% ipython --no-banner

In [1]: import numpy as np

In [2]: import numpy.linalg as la

In [3]: np.set_printoptions(precision=1, suppress=True, linewidth=100, legacy="1.25")

In [4]: out = np.array([[1, 1], [1, -1]])

In [5]: rng = np.random.default_rng(7480)

In [6]: M = np.kron(out, np.kron(out, out))[rng.permutation(8)][:5]

In [7]: M
Out[7]: 
array([[ 1,  1, -1, -1, -1, -1,  1,  1],
       [ 1, -1, -1,  1, -1,  1,  1, -1],
       [ 1,  1,  1,  1,  1,  1,  1,  1],
       [ 1, -1,  1, -1, -1,  1, -1,  1],
       [ 1, -1,  1, -1,  1, -1,  1, -1]])

In [8]: out = np.array([[2, 2], [0, 0], [1, -2], [2, 2], [-1, 0], [2, 1], [0, -1], [2, 2]])

In [9]: out.T @ M.T
Out[9]: 
array([[ 0,  4,  8,  6, -4],
       [ 2,  4,  4,  2, -6]])

In [10]: la.matrix_rank(np.vstack([M, out.T]))
Out[10]: 7

In [11]: G = M.T @ M

In [12]: np.round(la.eigvalsh(G)[::-1], 1) + 0
Out[12]: array([8., 8., 8., 8., 8., 0., 0., 0.])

In [13]: np.diag(G)
Out[13]: array([5, 5, 5, 5, 5, 5, 5, 5])

In [14]: np.trace(G), (M ** 2).sum()
Out[14]: (40, 40)

In [15]: (M @ M.T).shape
Out[15]: (5, 5)

In [16]: G
Out[16]: 
array([[ 5, -1,  1, -1, -1,  1,  3,  1],
       [-1,  5, -1,  1,  1, -1,  1,  3],
       [ 1, -1,  5, -1,  3,  1, -1,  1],
       [-1,  1, -1,  5,  1,  3,  1, -1],
       [-1,  1,  3,  1,  5, -1,  1, -1],
       [ 1, -1,  1,  3, -1,  5, -1,  1],
       [ 3,  1, -1,  1,  1, -1,  5, -1],
       [ 1,  3,  1, -1, -1,  1, -1,  5]])

In [17]: def softmax(z):
    ...:     e = np.exp(z - z.max(axis=-1, keepdims=True))
    ...:     return e / e.sum(axis=-1, keepdims=True)
    ...: 

In [18]: np.round(softmax(M[1] + 2), 1) + 0
Out[18]: array([0.2, 0. , 0. , 0.2, 0. , 0.2, 0.2, 0. ])

In [19]: np.round(softmax(M[1]), 1) + 0
Out[19]: array([0.2, 0. , 0. , 0.2, 0. , 0.2, 0.2, 0. ])

In [20]: S = M @ M.T / np.sqrt(8)

In [21]: softmax(S).round(6).argmax(axis=1)
Out[21]: array([0, 1, 2, 3, 4])

In [22]: np.round(softmax(S), 1) + 0
Out[22]: 
array([[0.8, 0. , 0. , 0. , 0. ],
       [0. , 0.8, 0. , 0. , 0. ],
       [0. , 0. , 0.8, 0. , 0. ],
       [0. , 0. , 0. , 0.8, 0. ],
       [0. , 0. , 0. , 0. , 0.8]])

In [23]: x0 = np.array([2, 1, 1, 1, 2, 0, 2, 0])

In [24]: (M @ x0).argmax()
Out[24]: 2

In [25]: M @ np.ones(8)
Out[25]: array([0., 0., 8., 0., 0.])

In [26]: M @ np.eye(8)[4]
Out[26]: array([-1., -1.,  1., -1.,  1.])

In [27]: la.norm(M @ x0) <= la.norm(M, 2) * la.norm(x0) + 1e-9
Out[27]: True
